% ipython --no-banner

In [1]: import numpy as np

In [2]: np.set_printoptions(precision=1, suppress=True, linewidth=120, floatmode="fixed")

In [3]: def rd(a):
   ...:     return np.round(a, 1) + 0
   ...: 

In [4]: X = np.array([[0, 1, 0, 3, 3, 1, 1, 0, 2, 1],
   ...:     [2, 3, 0, 0, 0, 1, 3, 1, 2, 2],
   ...:     [2, 0, 2, 1, 0, 2, 3, 2, 1, 1],
   ...:     [3, 3, 0, 0, 2, 1, 3, 2, 1, 3],
   ...:     [0, 0, 1, 3, 2, 3, 0, 2, 1, 3],
   ...:     [0, 1, 0, 3, 0, 3, 1, 2, 0, 1]])

In [5]: X[:, 6] = 5 * X[:, 1]

In [6]: X
Out[6]: 
array([[ 0,  1,  0,  3,  3,  1,  5,  0,  2,  1],
       [ 2,  3,  0,  0,  0,  1, 15,  1,  2,  2],
       [ 2,  0,  2,  1,  0,  2,  0,  2,  1,  1],
       [ 3,  3,  0,  0,  2,  1, 15,  2,  1,  3],
       [ 0,  0,  1,  3,  2,  3,  0,  2,  1,  3],
       [ 0,  1,  0,  3,  0,  3,  5,  2,  0,  1]])

In [7]: t = np.radians(73)

In [8]: R = np.eye(10)

In [9]: R[0, 0] = R[2, 2] = np.cos(t)

In [10]: R[0, 2], R[2, 0] = -np.sin(t), np.sin(t)

In [11]: rd(R)
Out[11]: 
array([[ 0.3,  0.0, -1.0,  0.0,  0.0,  0.0,  0.0,  0.0,  0.0,  0.0],
       [ 0.0,  1.0,  0.0,  0.0,  0.0,  0.0,  0.0,  0.0,  0.0,  0.0],
       [ 1.0,  0.0,  0.3,  0.0,  0.0,  0.0,  0.0,  0.0,  0.0,  0.0],
       [ 0.0,  0.0,  0.0,  1.0,  0.0,  0.0,  0.0,  0.0,  0.0,  0.0],
       [ 0.0,  0.0,  0.0,  0.0,  1.0,  0.0,  0.0,  0.0,  0.0,  0.0],
       [ 0.0,  0.0,  0.0,  0.0,  0.0,  1.0,  0.0,  0.0,  0.0,  0.0],
       [ 0.0,  0.0,  0.0,  0.0,  0.0,  0.0,  1.0,  0.0,  0.0,  0.0],
       [ 0.0,  0.0,  0.0,  0.0,  0.0,  0.0,  0.0,  1.0,  0.0,  0.0],
       [ 0.0,  0.0,  0.0,  0.0,  0.0,  0.0,  0.0,  0.0,  1.0,  0.0],
       [ 0.0,  0.0,  0.0,  0.0,  0.0,  0.0,  0.0,  0.0,  0.0,  1.0]])

In [12]: Y = X @ R.T

In [13]: np.allclose(np.linalg.norm(X, axis=1), np.linalg.norm(Y, axis=1))
Out[13]: True

In [14]: rd(np.linalg.svd(X, compute_uv=False)), rd(np.linalg.svd(Y, compute_uv=False))
Out[14]: 
(array([23.9,  7.9,  3.9,  3.0,  1.9,  1.3]),
 array([23.9,  7.9,  3.9,  3.0,  1.9,  1.3]))

In [15]: rd(np.linalg.det(R)), rd(np.trace(R))
Out[15]: (np.float64(1.0), np.float64(8.6))
